In [1]: import numpy as np

In [2]: from numpy import linalg as LA

In [3]: np.set_printoptions(suppress=True, linewidth=140)

In [4]: J = np.load("w.npy")

In [5]: print(J)
[[1.   0.5  0.25]
 [0.5  1.   0.5 ]
 [0.25 0.5  1.  ]]

In [6]: # symmetric, so the eigenvalues are real

In [7]: vec = np.ones(3)

In [8]: for _ in range(4):
   ...:     vec = J @ vec
   ...:     vec /= LA.norm(vec)
   ...:     print(round(vec @ J @ vec, 2))
   ...: 
1.84
1.84
1.84
1.84

In [9]: print(vec.round(2))
[0.54 0.64 0.54]

In [10]: print(round(LA.eigvalsh(J)[-1], 2))
1.84

In [11]: ev, V = LA.eig(J)

In [12]: print(np.round(J @ V[:, 0] - ev[0] * V[:, 0], 2) + 0)
[0. 0. 0.]

In [13]: print(ev.round(2))
[1.84 0.75 0.41]

In [14]: print(np.round(np.sort(LA.eigvals(LA.inv(J))), 2))
[0.54 1.33 2.46]

In [15]: print(np.round(np.sort(LA.eigvals(J.T)), 2))
[0.41 0.75 1.84]

In [16]: print(np.round(np.prod(ev), 2))
0.56

In [17]: rng = np.random.default_rng(227856)

In [18]: labels = rng.permutation(3)

In [19]: out = J[:, labels] * rng.choice([-1, 1], 3)

In [20]: print(out)
[[0.25 1.   0.5 ]
 [0.5  0.5  1.  ]
 [1.   0.25 0.5 ]]

In [21]: left, _, Vt = LA.svd(J.T @ out)

In [22]: print(np.round(LA.lstsq(J, out)[0], 2) + 0)
[[0. 1. 0.]
 [0. 0. 1.]
 [1. 0. 0.]]

In [23]: print(np.round(left @ Vt, 2) + 0)
[[0. 1. 0.]
 [0. 0. 1.]
 [1. 0. 0.]]

In [24]: F = np.array([[0, -2, 0, 2, 0, -1, -2, 2, 1],
    ...:     [-2, -2, 1, 2, -1, -2, 1, 1, 0],
    ...:     [-1, 0, -2, 0, -2, 2, -1, 1, -1],
    ...:     [-2, 1, 2, 2, 0, -2, -2, -1, 0],
    ...:     [2, 0, -1, 0, 1, 1, -3, 1, 1]])

In [25]: print(round(float(LA.norm(F, 2) / LA.norm(F)), 2))
0.64

In [26]: print(LA.cond(F) > 100)
True

In [27]: print(np.argsort(-LA.norm(F, axis=0).round(6), kind="stable")[:3])
[6 5 0]

In [28]: print([round(float(x), 2) for x in LA.svd(F, compute_uv=False)[:3]])
[6.23, 5.18, 4.14]

In [29]: r0 = np.array([4, -1])

In [30]: print(np.polyval(r0, F[0]))
[-1 -9 -1  7 -1 -5 -9  7  3]

In [31]: print(np.correlate(F[0], F[2], "full"))
[ 0  2 -2  0 -2  3  5 -3  1 -5  7 -2  2 -3  0 -2 -1]

In [32]: print(np.cross(F[0, :3], F[2, :3]))
[ 4  0 -2]

In [33]: left, s, Vt = LA.svd(F)

In [34]: print(s.round(2) + 0)
[6.23 5.18 4.14 3.35 0.  ]

In [35]: out = left[:, :4] @ np.diag(s[:4]) @ Vt[:4]

In [36]: print(out.round(2) + 0)
[[ 0. -2.  0.  2.  0. -1. -2.  2.  1.]
 [-2. -2.  1.  2. -1. -2.  1.  1.  0.]
 [-1.  0. -2.  0. -2.  2. -1.  1. -1.]
 [-2.  1.  2.  2.  0. -2. -2. -1.  0.]
 [ 2.  0. -1.  0.  1.  1. -3.  1.  1.]]

In [37]: print(np.round(LA.norm(F - out) / LA.norm(F), 2))
0.0

In [38]: print(round(LA.norm(F - out, 2), 2), round(s[4], 2))
0.0 0.0

In [39]: print(round(float(np.abs(F - out).max()), 2))
0.0

In [40]: left, s, Vt = LA.svd(F)

In [41]: V = Vt[:(s > 1e-8).sum()]

In [42]: vec = F[4] + -3 * F[3] + rng.integers(2) * np.eye(9)[0]

In [43]: print(vec)
[ 9. -3. -7. -6.  1.  7.  3.  4.  1.]

In [44]: print(np.allclose(V.T @ V @ vec, vec))
False

In [45]: print(np.round(np.diag(V.T @ V), 2))
[0.55 0.52 0.36 0.34 0.38 0.43 0.87 0.39 0.17]

In [46]: out = F / LA.norm(F, axis=1, keepdims=True)

In [47]: C2 = out @ out.T

In [48]: print(np.round(LA.norm(out, axis=1), 2))
[1. 1. 1. 1. 1.]

In [49]: print((np.abs(C2) > 0.9).astype(int))
[[1 0 0 0 0]
 [0 1 0 0 0]
 [0 0 1 0 0]
 [0 0 0 1 0]
 [0 0 0 0 1]]

In [50]: print(round(np.degrees(np.arccos(np.clip(C2[4, 0], -1, 1))), 2))
63.61

In [51]: print((C2 - 2 * np.eye(5)).round(6).argmax(axis=1))
[1 0 4 1 0]

In [52]: print(np.argwhere(np.triu(np.abs(C2) > 0.95, 1)))
[]

In [53]: M = np.load("data.npy")

In [54]: print(M)
[[0 2 5 2 1 4 1]
 [0 0 1 1 3 2 1]
 [0 1 1 3 1 4 2]
 [3 1 1 1 1 5 5]
 [0 2 5 2 1 4 1]]

In [55]: r0, r1 = M[0], M[4]

In [56]: print(r0 @ r1)
51

In [57]: p = (r0 @ r1) / (r0 @ r0) * r0

In [58]: print(np.outer(r0, r1))
[[ 0  0  0  0  0  0  0]
 [ 0  4 10  4  2  8  2]
 [ 0 10 25 10  5 20  5]
 [ 0  4 10  4  2  8  2]
 [ 0  2  5  2  1  4  1]
 [ 0  8 20  8  4 16  4]
 [ 0  2  5  2  1  4  1]]

In [59]: print(LA.matrix_rank(np.outer(r0, r1)))
1

In [60]: print((r1 - p) @ r0)
0.0

In [61]: print(np.allclose(M[:-1].T @ LA.lstsq(M[:-1].T, M[-1])[0], M[-1]))
True

In [62]: print(np.abs(np.diag(LA.qr(M)[1])) > 1e-9)
[ True  True  True  True False]

In [63]: print(LA.lstsq(M[:-1].T, M[-1])[2])
4

In [64]: print(np.round(M @ LA.pinv(M) @ M, 2) + 0)
[[0. 2. 5. 2. 1. 4. 1.]
 [0. 0. 1. 1. 3. 2. 1.]
 [0. 1. 1. 3. 1. 4. 2.]
 [3. 1. 1. 1. 1. 5. 5.]
 [0. 2. 5. 2. 1. 4. 1.]]

In [65]: print(np.unique(M.round(6), axis=0).shape)
(4, 7)

In [66]: try:
    ...:     LA.inv(M)
    ...: except LA.LinAlgError as e:
    ...:     print(repr(e))
    ...: 
LinAlgError('Last 2 dimensions of the array must be square')

In [67]: W1 = np.array([[2, -3, 1, 2],
    ...:     [1, 0, -2, -3],
    ...:     [-3, 2, 1, -3],
    ...:     [-1, 3, 2, 0],
    ...:     [1, -1, -3, 2],
    ...:     [2, -3, -1, 3],
    ...:     [3, -1, 3, 2]])

In [68]: b = np.array([0, 1, 3, 1])

In [69]: hid = np.maximum(M @ W1 + b, 0)

In [70]: print((hid > 0).mean(axis=0))
[0.6 0.4 0.8 0.6]

In [71]: W2 = np.array([[6, 4, 2], [7, 3, 1], [3, 6, 8], [1, 4, 0]])

In [72]: print(hid @ W2)
[[ 33  33  35]
 [ 48  72  12]
 [ 94 134  76]
 [244 312 170]
 [ 33  33  35]]

In [73]: print(W1 @ W2)
[[ -4  13   9]
 [ -3 -20 -14]
 [ -4 -12   4]
 [ 21  17  17]
 [ -8  -9 -23]
 [ -9   5  -7]
 [ 22  35  29]]

In [74]: vec = np.array([2, -1, -2, 2, 0, 2, 1])

In [75]: print(M @ np.eye(7)[0])
[0. 0. 0. 3. 0.]

In [76]: print(np.sign((M @ vec).round(6)))
[1 1 1 1 1]

In [77]: print((M * vec).sum(axis=1))
[ 1  5 13 20  1]

In [78]: print(M @ np.ones(7))
[15.  8. 12. 17. 15.]

In [79]: print(M @ vec)
[ 1  5 13 20  1]

In [80]: C2 = M.T @ M

In [81]: print(np.diag(C2))
[ 9 10 53 19 13 77 32]

In [82]: X = np.load("test2.npy")

In [83]: print(X)
[[ 0.19  0.97 -0.09  0.3   0.01 -0.52 -0.06  0.27 -1.93]
 [ 0.02 -0.38 -0.1  -0.04 -0.06  0.2   0.   -0.18  0.74]
 [-1.92  2.13  3.15 -1.26  1.41 -1.05  0.45  2.43 -3.84]
 [ 1.79  0.34 -2.5   1.52 -1.02 -0.25 -0.45 -1.26 -0.97]
 [-0.23 -0.21  0.29 -0.22  0.11  0.12  0.06  0.09  0.45]
 [ 0.86 -0.31 -1.29  0.66 -0.55  0.13 -0.21 -0.81  0.46]
 [-0.23 -2.5  -0.14 -0.56 -0.18  1.33  0.09 -0.9   4.93]
 [-0.4  -1.56  0.28 -0.56  0.04  0.84  0.12 -0.36  3.12]
 [ 2.12 -5.93 -4.15  0.86 -2.01  3.05 -0.45 -4.23 11.24]]

In [84]: # rank 2

In [85]: left, s, Vt = LA.svd(X)

In [86]: V = Vt[:(s > 1e-8).sum()]

In [87]: vec = X[3] + -2 * X[4] + rng.integers(2) * np.eye(9)[2]

In [88]: print(vec.round(2))
[ 2.25  0.76 -2.08  1.96 -1.24 -0.49 -0.57 -1.44 -1.87]

In [89]: print(np.round(np.diag(V.T @ V), 2))
[0.21 0.19 0.43 0.15 0.08 0.05 0.01 0.16 0.73]

In [90]: print(np.allclose(V.T @ V @ vec, vec))
False

In [91]: print(np.round(LA.norm(vec - V.T @ V @ vec), 2))
0.75

In [92]: rank = LA.matrix_rank(X)

In [93]: print(rank)
2

In [94]: null = LA.svd(X)[2][rank:].T

In [95]: print([int(LA.matrix_rank(X[:i])) for i in range(1, len(X) + 1)])
[1, 2, 2, 2, 2, 2, 2, 2, 2]

In [96]: print(null.shape)
(9, 7)

In [97]: print(np.round(null @ null.T, 2) + 0)
[[ 0.79 -0.01  0.3  -0.17  0.12  0.01  0.05  0.16  0.05]
 [-0.01  0.81 -0.02 -0.03 -0.02  0.1   0.   -0.07  0.37]
 [ 0.3  -0.02  0.57  0.24 -0.18  0.   -0.07 -0.24  0.  ]
 [-0.17 -0.03  0.24  0.85  0.1   0.02  0.04  0.12  0.1 ]
 [ 0.12 -0.02 -0.18  0.1   0.92  0.01 -0.03 -0.11  0.02]
 [ 0.01  0.1   0.    0.02  0.01  0.95  0.    0.03 -0.2 ]
 [ 0.05  0.   -0.07  0.04 -0.03  0.    0.99 -0.04 -0.02]
 [ 0.16 -0.07 -0.24  0.12 -0.11  0.03 -0.04  0.84  0.12]
 [ 0.05  0.37  0.    0.1   0.02 -0.2  -0.02  0.12  0.27]]

In [98]: print(np.abs(np.diag(LA.qr(X)[1])) > 1e-9)
[ True  True False False False False False False False]

In [99]: print(LA.lstsq(X[:-1].T, X[-1])[2])
2

In [100]: print(round(np.trace(LA.pinv(X) @ X), 2))
2.0

In [101]: print(np.allclose(X[:-1].T @ LA.lstsq(X[:-1].T, X[-1])[0], X[-1]))
True

In [102]: arr = np.arange(12).reshape(3, 4) + 3

In [103]: print(arr)
[[ 3  4  5  6]
 [ 7  8  9 10]
 [11 12 13 14]]

In [104]: # rows and columns are dependent

In [105]: rank = LA.matrix_rank(arr)

In [106]: print(rank)
2

In [107]: null = LA.svd(arr)[2][rank:].T

In [108]: print([int(LA.matrix_rank(arr[:, :j + 1])) for j in range(4)])
[1, 2, 2, 2]

In [109]: print(np.round(null @ null.T, 2))
[[ 0.3 -0.4 -0.1  0.2]
 [-0.4  0.7 -0.2 -0.1]
 [-0.1 -0.2  0.7 -0.4]
 [ 0.2 -0.1 -0.4  0.3]]

In [110]: print(np.round(arr @ null, 2) + 0)
[[0. 0.]
 [0. 0.]
 [0. 0.]]

In [111]: print([int(LA.matrix_rank(arr[:i])) for i in range(1, len(arr) + 1)])
[1, 2, 2]

In [112]: print(LA.matrix_rank(arr.T @ arr), LA.matrix_rank(arr @ arr.T))
2 2

In [113]: print(null.shape)
(4, 2)

In [114]: print([int(LA.matrix_rank(np.delete(arr, i, axis=0))) for i in range(3)])
[2, 2, 2]

In [115]: print(np.allclose(arr @ null, 0))
True

In [116]: data = np.load("x.npy")

In [117]: print(data.round(2))
[[-1.52  0.13  0.15 -1.94 -1.15  0.74 -0.33 -0.16  0.93]
 [-0.82 -1.89  1.45  0.49 -0.28 -1.25  0.6   0.26  0.6 ]
 [-0.23 -0.18 -1.84  0.65 -0.61 -0.18  1.64 -0.85  1.12]
 [ 1.99 -1.    0.57 -0.37 -0.11  1.33  0.04 -0.26  1.31]
 [-0.35 -0.92 -1.04  1.27 -0.98  0.59 -1.77  0.94  0.2 ]
 [-0.12  0.06 -0.75 -0.62  1.81 -0.73 -0.38  1.31  1.54]
 [-1.05 -0.13  0.37  0.84  1.43  0.83 -0.77 -1.85  0.53]
 [ 0.23 -1.76 -1.17 -1.32  0.51 -0.44 -0.39 -0.82 -1.22]
 [ 0.82  0.67  0.08 -0.1  -0.8  -1.83 -1.34 -1.2   0.8 ]]

In [118]: vec = np.array([-2, -3, 2, 2, 0, -3, -3, 2, -2])

In [119]: rhs = data @ vec

In [120]: print(rhs.round(2))
[-4.31 12.46 -9.72 -7.86  8.95  0.18  0.02  3.1   1.83]

In [121]: print(np.round(LA.solve(data, rhs + data[:, 3]), 2) + 0)
[-2. -3.  2.  3.  0. -3. -3.  2. -2.]

In [122]: print(np.round(LA.solve(data.T, data[1]), 2) + 0)
[0. 1. 0. 0. 0. 0. 0. 0. 0.]

In [123]: print(np.round(LA.solve(data, 4 * rhs), 2) + 0)
[ -8. -12.   8.   8.   0. -12. -12.   8.  -8.]

In [124]: print(np.round(LA.solve(data, rhs), 2) + 0)
[-2. -3.  2.  2.  0. -3. -3.  2. -2.]

In [125]: labels = rng.permutation(9)

In [126]: print(labels)
[8 0 1 2 6 3 4 7 5]

In [127]: out = data[labels][:, labels]

In [128]: print(np.allclose(out, data))
False

In [129]: print(np.round(np.diag(out), 2))
[ 0.8  -1.52 -1.89 -1.84 -0.77 -0.37 -0.98 -0.82 -0.73]

In [130]: print(round(float(np.trace(out)), 2))
-8.13

In [131]: blk = np.stack([data, -2 * data, data[::-1]])

In [132]: print(np.round(blk.sum(axis=0), 2))
[[ 2.34  0.54 -0.07  1.83  0.35 -2.57 -1.01 -1.04 -0.14]
 [ 1.05  0.13 -2.62 -1.81  0.8   0.81 -0.99 -1.08 -1.81]
 [-0.82  0.05  2.21  0.19  2.05  1.01 -2.42 -1.   -0.6 ]
 [-2.11  1.06 -1.32 -0.25  1.92 -2.06 -0.43  1.56  0.23]
 [ 0.    0.    0.    0.    0.    0.    0.    0.    0.  ]
 [ 2.11 -1.06  1.32  0.25 -1.92  2.06  0.43 -1.56 -0.23]
 [ 0.82 -0.05 -2.21 -0.19 -2.05 -1.01  2.42  1.    0.6 ]
 [-1.05 -0.13  2.62  1.81 -0.8  -0.81  0.99  1.08  1.81]
 [-2.34 -0.54  0.07 -1.83 -0.35  2.57  1.01  1.04  0.14]]

In [133]: print(blk.shape)
(3, 9, 9)

In [134]: print(LA.matrix_rank(blk.reshape(3, -1)))
2

In [135]: print(np.round(LA.norm(blk, axis=(1, 2)), 2))
[ 9. 18.  9.]

In [136]: out = LA.inv(data)

In [137]: print(round(float(LA.cond(data)), 2))
1.0

In [138]: print(round(float(LA.slogdet(data)[0]), 2))
1.0

In [139]: print(np.allclose(out, data.T))
False

In [140]: print(out.round(2) + 0)
[[-0.17 -0.09 -0.03  0.22 -0.04 -0.01 -0.12  0.03  0.09]
 [ 0.01 -0.21 -0.02 -0.11 -0.1   0.01 -0.01 -0.2   0.07]
 [ 0.02  0.16 -0.2   0.06 -0.12 -0.08  0.04 -0.13  0.01]
 [-0.22  0.05  0.07 -0.04  0.14 -0.07  0.09 -0.15 -0.01]
 [-0.13 -0.03 -0.07 -0.01 -0.11  0.2   0.16  0.06 -0.09]
 [ 0.08 -0.14 -0.02  0.15  0.07 -0.08  0.09 -0.05 -0.2 ]
 [-0.04  0.07  0.18  0.   -0.2  -0.04 -0.09 -0.04 -0.15]
 [-0.02  0.03 -0.09 -0.03  0.1   0.15 -0.21 -0.09 -0.13]
 [ 0.1   0.07  0.12  0.15  0.02  0.17  0.06 -0.14  0.09]]

In [141]: print((np.abs(out) > 1e-9).astype(int))
[[1 1 1 1 1 1 1 1 1]
 [1 1 1 1 1 1 1 1 1]
 [1 1 1 1 1 1 1 1 1]
 [1 1 1 1 1 1 1 1 1]
 [1 1 1 1 1 1 1 1 1]
 [1 1 1 1 1 1 1 1 1]
 [1 1 1 1 1 1 1 1 1]
 [1 1 1 1 1 1 1 1 1]
 [1 1 1 1 1 1 1 1 1]]

In [142]: print(np.round(data @ out, 2) + 0)
[[1. 0. 0. 0. 0. 0. 0. 0. 0.]
 [0. 1. 0. 0. 0. 0. 0. 0. 0.]
 [0. 0. 1. 0. 0. 0. 0. 0. 0.]
 [0. 0. 0. 1. 0. 0. 0. 0. 0.]
 [0. 0. 0. 0. 1. 0. 0. 0. 0.]
 [0. 0. 0. 0. 0. 1. 0. 0. 0.]
 [0. 0. 0. 0. 0. 0. 1. 0. 0.]
 [0. 0. 0. 0. 0. 0. 0. 1. 0.]
 [0. 0. 0. 0. 0. 0. 0. 0. 1.]]

In [143]: labels = rng.permutation(9)

In [144]: print(labels)
[2 6 3 5 7 1 0 4 8]

In [145]: out = X[labels][:, labels]

In [146]: print(np.round(np.sort(np.abs(LA.eigvals(out))), 2) + 0)
[ 0.    0.    0.    0.    0.    0.    0.    5.56 10.13]

In [147]: print(out)
[[ 3.15  0.45 -1.26 -1.05  2.43  2.13 -1.92  1.41 -3.84]
 [-0.14  0.09 -0.56  1.33 -0.9  -2.5  -0.23 -0.18  4.93]
 [-2.5  -0.45  1.52 -0.25 -1.26  0.34  1.79 -1.02 -0.97]
 [-1.29 -0.21  0.66  0.13 -0.81 -0.31  0.86 -0.55  0.46]
 [ 0.28  0.12 -0.56  0.84 -0.36 -1.56 -0.4   0.04  3.12]
 [-0.1   0.   -0.04  0.2  -0.18 -0.38  0.02 -0.06  0.74]
 [-0.09 -0.06  0.3  -0.52  0.27  0.97  0.19  0.01 -1.93]
 [ 0.29  0.06 -0.22  0.12  0.09 -0.21 -0.23  0.11  0.45]
 [-4.15 -0.45  0.86  3.05 -4.23 -5.93  2.12 -2.01 11.24]]

In [148]: q, _ = LA.qr(np.array([[-1.4, 1.5, 1.8],
     ...:     [0.6, 1.4, -0.9],
     ...:     [-0.2, 1.2, 0.3],
     ...:     [-1.2, -1.0, 0.0],
     ...:     [-3.0, 0.6, -0.8],
     ...:     [-0.1, 0.5, -1.7],
     ...:     [0.9, -0.9, -0.9],
     ...:     [0.9, 0.1, 0.8]]))

In [149]: E = q @ q.T

In [150]: print(E.round(2))
[[ 0.6  -0.01  0.23 -0.06  0.13 -0.22 -0.33  0.1 ]
 [-0.01  0.47  0.21 -0.32 -0.01  0.32 -0.01 -0.01]
 [ 0.23  0.21  0.18 -0.17  0.03  0.06 -0.13  0.04]
 [-0.06 -0.32 -0.17  0.31  0.23 -0.1   0.03 -0.11]
 [ 0.13 -0.01  0.03  0.23  0.72  0.21 -0.11 -0.27]
 [-0.22  0.32  0.06 -0.1   0.21  0.39  0.1  -0.15]
 [-0.33 -0.01 -0.13  0.03 -0.11  0.1   0.19 -0.04]
 [ 0.1  -0.01  0.04 -0.11 -0.27 -0.15 -0.04  0.14]]

In [151]: ev, V = LA.eigvalsh(E)
Traceback (most recent call last):
  Cell In[151], line 1
    ev, V = LA.eigvalsh(E)
ValueError: too many values to unpack (expected 2)


In [152]: ev, V = LA.eigh(E)

In [153]: print(round(float(ev.sum()), 2), round(float(np.trace(E)), 2))
3.0 3.0

In [154]: print(ev.round(2) + 0)
[0. 0. 0. 0. 0. 1. 1. 1.]

In [155]: print(np.round(V.T @ V, 2) + 0)
[[1. 0. 0. 0. 0. 0. 0. 0.]
 [0. 1. 0. 0. 0. 0. 0. 0.]
 [0. 0. 1. 0. 0. 0. 0. 0.]
 [0. 0. 0. 1. 0. 0. 0. 0.]
 [0. 0. 0. 0. 1. 0. 0. 0.]
 [0. 0. 0. 0. 0. 1. 0. 0.]
 [0. 0. 0. 0. 0. 0. 1. 0.]
 [0. 0. 0. 0. 0. 0. 0. 1.]]

In [156]: print((ev > 1e-8).sum(), (ev < -1e-8).sum())
3 0

In [157]: print(np.round(LA.svd(E, compute_uv=False), 2) + 0)
[1. 1. 1. 0. 0. 0. 0. 0.]
